% python3 -q
>>> import numpy as np
>>> np.set_printoptions(precision=2, suppress=True, linewidth=160)
>>> rd = lambda a: np.round(a, 2) + 0
>>> rng = np.random.default_rng(896)
>>> lab = rng.integers(0, 3, 4)
>>> m1 = (lab[:, None] == lab) * 4 + np.eye(4)
>>> m1
array([[5., 0., 0., 0.],
       [0., 5., 0., 0.],
       [0., 0., 5., 4.],
       [0., 0., 4., 5.]])
>>> m1.reshape(2, -1)
array([[5., 0., 0., 0., 0., 5., 0., 0.],
       [0., 0., 5., 4., 0., 0., 4., 5.]])
>>> m1.ravel(order="F")
array([5., 0., 0., 0., 0., 5., 0., 0., 0., 0., 5., 4., 0., 0., 4., 5.])
>>> blk = m1.reshape(4, 2, -1)
>>> np.einsum("ihd,jhd->hij", blk, blk).shape
(2, 4, 4)
>>> blk.shape
(4, 2, 2)
>>> np.swapaxes(blk, 1, 2)[3]
array([[0., 4.],
       [0., 5.]])
>>> blk.transpose(1, 0, 2)
array([[[5., 0.],
        [0., 5.],
        [0., 0.],
        [0., 0.]],

       [[0., 0.],
        [0., 0.],
        [5., 4.],
        [4., 5.]]])
>>> vec = np.array([1, 2, 5, 5])
>>> h1 = np.maximum(m1 @ vec, 0)
>>> np.maximum(m1 @ (3 * vec), 0)
array([ 15.,  30., 135., 135.])
>>> h1
array([ 5., 10., 45., 45.])
>>> m1 * (h1 > 1e-9)[:, None]
array([[5., 0., 0., 0.],
       [0., 5., 0., 0.],
       [0., 0., 5., 4.],
       [0., 0., 4., 5.]])
>>> m1.T @ h1
array([ 25.,  50., 405., 405.])
>>> W0 = np.load("block10.npy")
>>> W0
array([[ 1.,  0.,  0.,  2.,  2.,  1.,  0.,  0.,  0.],
       [ 1.,  1.,  0.,  2.,  0.,  1.,  0.,  0.,  0.],
       [ 1.,  2.,  1.,  0.,  2.,  2.,  0.,  0.,  0.],
       [ 0.,  0.,  2.,  0.,  0.,  0.,  0.,  0.,  0.],
       [ 2.,  0.,  1.,  2.,  0.,  2.,  0.,  0.,  0.],
       [ 1.,  1.,  1.,  0.,  1.,  2.,  0.,  0.,  0.],
       [ 0.,  0.,  0.,  0.,  0.,  0., -4.,  2.,  3.],
       [ 0.,  0.,  0.,  0.,  0.,  0., -4.,  0., -4.],
       [ 0.,  0.,  0.,  0.,  0.,  0., -4.,  3., -3.]])
>>> vec = np.array([4, 2, 3, 2, 0, 4, -2, -2, -5])
>>> rhs = W0 @ vec
>>> beta, lr = np.zeros(9), 1 / np.linalg.norm(W0, 2) ** 2
>>> for i in range(15):
...     beta -= lr * W0.T @ (W0 @ beta - rhs)
...     if i % 5 == 0: print(i, round(np.linalg.norm(W0 @ beta - rhs), 2))
... 
0 21.92
5 4.86
10 3.42
>>> rd(np.linalg.cond(W0))
np.float64(48.75)
>>> blk = np.stack([W0, 4 * W0, W0[::-1]])
>>> blk.shape
(3, 9, 9)
>>> blk.sum(axis=0)
array([[  5.,   0.,   0.,  10.,  10.,   5.,  -4.,   3.,  -3.],
       [  5.,   5.,   0.,  10.,   0.,   5.,  -4.,   0.,  -4.],
       [  5.,  10.,   5.,   0.,  10.,  10.,  -4.,   2.,   3.],
       [  1.,   1.,  11.,   0.,   1.,   2.,   0.,   0.,   0.],
       [ 12.,   0.,   6.,  12.,   0.,  12.,   0.,   0.,   0.],
       [  5.,   5.,   7.,   0.,   5.,  10.,   0.,   0.,   0.],
       [  1.,   2.,   1.,   0.,   2.,   2., -20.,  10.,  15.],
       [  1.,   1.,   0.,   2.,   0.,   1., -20.,   0., -20.],
       [  1.,   0.,   0.,   2.,   2.,   1., -20.,  15., -15.]])
>>> (blk @ W0.T).shape
(3, 9, 9)
>>> np.linalg.matrix_rank(blk.reshape(3, -1))
np.int64(2)
>>> np.einsum("bij,cij->bc", blk, blk)
array([[ 151.,  604.,   17.],
       [ 604., 2416.,   68.],
       [  17.,   68.,  151.]])
>>> rd(np.linalg.norm(blk, axis=(1, 2)))
array([12.29, 49.15, 12.29])
>>> lab = rng.permutation(9)
>>> other = W0[:, lab] * rng.choice([-1, 1], 9)
>>> other
array([[ 0., -1.,  2.,  0.,  0., -2.,  0.,  1., -0.],
       [ 0., -1.,  2.,  0.,  0., -0.,  0.,  1., -1.],
       [ 1., -1.,  0.,  0.,  0., -2.,  0.,  2., -2.],
       [ 2., -0.,  0.,  0.,  0., -0.,  0.,  0., -0.],
       [ 1., -2.,  2.,  0.,  0., -0.,  0.,  2., -0.],
       [ 1., -1.,  0.,  0.,  0., -1.,  0.,  2., -1.],
       [ 0., -0.,  0., -4.,  3., -0.,  2.,  0., -0.],
       [ 0., -0.,  0., -4., -4., -0.,  0.,  0., -0.],
       [ 0., -0.,  0., -4., -3., -0.,  3.,  0., -0.]])
>>> left, _, vt = np.linalg.svd(W0.T @ other)
>>> rd(left @ vt)
array([[ 0., -1.,  0.,  0.,  0.,  0.,  0.,  0.,  0.],
       [ 0.,  0.,  0.,  0.,  0.,  0.,  0.,  0., -1.],
       [ 1.,  0.,  0.,  0.,  0.,  0.,  0.,  0.,  0.],
       [ 0.,  0.,  1.,  0.,  0.,  0.,  0.,  0.,  0.],
       [ 0.,  0.,  0.,  0.,  0., -1.,  0.,  0.,  0.],
       [ 0.,  0.,  0.,  0.,  0.,  0.,  0.,  1.,  0.],
       [ 0.,  0.,  0.,  1.,  0.,  0.,  0.,  0.,  0.],
       [ 0.,  0.,  0.,  0.,  0.,  0.,  1.,  0.,  0.],
       [ 0.,  0.,  0.,  0.,  1.,  0.,  0.,  0.,  0.]])
>>> vec = np.array([-5, -2, 7, 9, -8, -9, -5, -6, -3])
>>> h1 = np.maximum(other @ vec, 0)
>>> rd(np.tanh(other @ vec))
array([ 1.  ,  1.  ,  1.  , -1.  ,  0.76, -1.  , -1.  , -1.  , -1.  ])
>>> np.maximum(other @ vec, 0) - np.maximum(-other @ vec, 0)
array([ 28.,  13.,   9., -10.,   1.,  -3., -70.,  -4., -27.])
>>> np.maximum(other @ (3 * vec), 0)
array([84., 39., 27.,  0.,  3.,  0.,  0.,  0.,  0.])
>>> C2 = m1.T @ m1
>>> rd(np.linalg.eigvalsh(C2)[::-1])
array([81., 25., 25.,  1.])
>>> np.diag(C2)
array([25., 25., 41., 41.])
>>> np.trace(C2), (m1 ** 2).sum()
(np.float64(132.0), np.float64(132.0))
>>> u = np.array([-1, 0, -2, -1, 2, 3, 1, 1])
>>> J = -3 * np.eye(8) + np.outer(u, u)
>>> J
array([[-2.,  0.,  2.,  1., -2., -3., -1., -1.],
       [ 0., -3.,  0.,  0.,  0.,  0.,  0.,  0.],
       [ 2.,  0.,  1.,  2., -4., -6., -2., -2.],
       [ 1.,  0.,  2., -2., -2., -3., -1., -1.],
       [-2.,  0., -4., -2.,  1.,  6.,  2.,  2.],
       [-3.,  0., -6., -3.,  6.,  6.,  3.,  3.],
       [-1.,  0., -2., -1.,  2.,  3., -2.,  1.],
       [-1.,  0., -2., -1.,  2.,  3.,  1., -2.]])
>>> (np.linalg.matrix_power((J != 0) + (J.T != 0) + np.eye(8), 8) > 0).astype(int)
array([[1, 0, 1, 1, 1, 1, 1, 1],
       [0, 1, 0, 0, 0, 0, 0, 0],
       [1, 0, 1, 1, 1, 1, 1, 1],
       [1, 0, 1, 1, 1, 1, 1, 1],
       [1, 0, 1, 1, 1, 1, 1, 1],
       [1, 0, 1, 1, 1, 1, 1, 1],
       [1, 0, 1, 1, 1, 1, 1, 1],
       [1, 0, 1, 1, 1, 1, 1, 1]])
>>> np.flatnonzero(np.linalg.matrix_power((J != 0) + (J.T != 0) + np.eye(8), 8)[1])
array([1])
>>> rd(np.sort(np.linalg.eigvals(J).real))
array([-3., -3., -3., -3., -3., -3., -3., 18.])
>>> u = np.array([1, 1, 1, 2, -2, 1, 1, 0])
>>> other = J + np.outer(u, np.eye(8)[5])
>>> np.linalg.matrix_rank(other - J)
np.int64(1)
>>> np.linalg.matrix_rank(np.linalg.inv(other) - np.linalg.inv(J), tol=1e-8)
np.int64(1)
>>> other
array([[-2.,  0.,  2.,  1., -2., -2., -1., -1.],
       [ 0., -3.,  0.,  0.,  0.,  1.,  0.,  0.],
       [ 2.,  0.,  1.,  2., -4., -5., -2., -2.],
       [ 1.,  0.,  2., -2., -2., -1., -1., -1.],
       [-2.,  0., -4., -2.,  1.,  4.,  2.,  2.],
       [-3.,  0., -6., -3.,  6.,  7.,  3.,  3.],
       [-1.,  0., -2., -1.,  2.,  4., -2.,  1.],
       [-1.,  0., -2., -1.,  2.,  3.,  1., -2.]])
>>> def softmax(z):
...     e = np.exp(z - z.max(axis=-1, keepdims=True))
...     return e / e.sum(axis=-1, keepdims=True)
... 
>>> rd(softmax(10 * other[3]))
array([0., 0., 1., 0., 0., 0., 0., 0.])
>>> att = other @ other.T / np.sqrt(8)
>>> rd(softmax(att))
array([[0.26, 0.  , 0.74, 0.01, 0.  , 0.  , 0.  , 0.  ],
       [0.01, 0.58, 0.  , 0.01, 0.07, 0.2 , 0.07, 0.05],
       [0.  , 0.  , 1.  , 0.  , 0.  , 0.  , 0.  , 0.  ],
       [0.02, 0.  , 0.57, 0.4 , 0.  , 0.  , 0.  , 0.  ],
       [0.  , 0.  , 0.  , 0.  , 0.  , 1.  , 0.  , 0.  ],
       [0.  , 0.  , 0.  , 0.  , 0.  , 1.  , 0.  , 0.  ],
       [0.  , 0.  , 0.  , 0.  , 0.  , 1.  , 0.  , 0.  ],
       [0.  , 0.  , 0.  , 0.  , 0.  , 1.  , 0.  , 0.  ]])
>>> softmax(att).round(6).argmax(axis=1)
array([2, 1, 2, 2, 5, 5, 5, 5])
>>> rd(softmax(att)[3] @ other)
array([ 1.5 ,  0.  ,  1.42,  0.36, -3.14, -3.31, -1.57, -1.57])
>>> other = np.array([[0, -1, 2, 1, 1, 1, -1, 1],
...     [2, 2, -2, 2, 1, -2, 2, -1],
...     [2, 0, 0, 0, 0, 1, 1, 0],
...     [-1, 1, 1, 1, 2, 1, -1, 2]])
>>> K = other.T @ other
>>> K
array([[ 9,  3, -5,  3,  0, -3,  7, -4],
       [ 3,  6, -5,  4,  3, -4,  4, -1],
       [-5, -5,  9, -1,  2,  7, -7,  6],
       [ 3,  4, -1,  6,  5, -2,  2,  1],
       [ 0,  3,  2,  5,  6,  1, -1,  4],
       [-3, -4,  7, -2,  1,  7, -5,  5],
       [ 7,  4, -7,  2, -1, -5,  7, -5],
       [-4, -1,  6,  1,  4,  5, -5,  6]])
>>> K.sum(axis=0)
array([10, 10,  6, 18, 20,  6,  2, 12])
>>> np.zeros(8, 8)
Traceback (most recent call last):
  File "<python-input-69>", line 1, in <module>
    np.zeros(8, 8)
    ~~~~~~~~^^^^^^
TypeError: Cannot interpret '8' as a data type
>>> K.shape
(8, 8)
>>> K - K[0]
array([[  0,   0,   0,   0,   0,   0,   0,   0],
       [ -6,   3,   0,   1,   3,  -1,  -3,   3],
       [-14,  -8,  14,  -4,   2,  10, -14,  10],
       [ -6,   1,   4,   3,   5,   1,  -5,   5],
       [ -9,   0,   7,   2,   6,   4,  -8,   8],
       [-12,  -7,  12,  -5,   1,  10, -12,   9],
       [ -2,   1,  -2,  -1,  -1,  -2,   0,  -1],
       [-13,  -4,  11,  -2,   4,   8, -12,  10]])
>>> np.diff(K, axis=0)
array([[ -6,   3,   0,   1,   3,  -1,  -3,   3],
       [ -8, -11,  14,  -5,  -1,  11, -11,   7],
       [  8,   9, -10,   7,   3,  -9,   9,  -5],
       [ -3,  -1,   3,  -1,   1,   3,  -3,   3],
       [ -3,  -7,   5,  -7,  -5,   6,  -4,   1],
       [ 10,   8, -14,   4,  -2, -12,  12, -10],
       [-11,  -5,  13,  -1,   5,  10, -12,  11]])
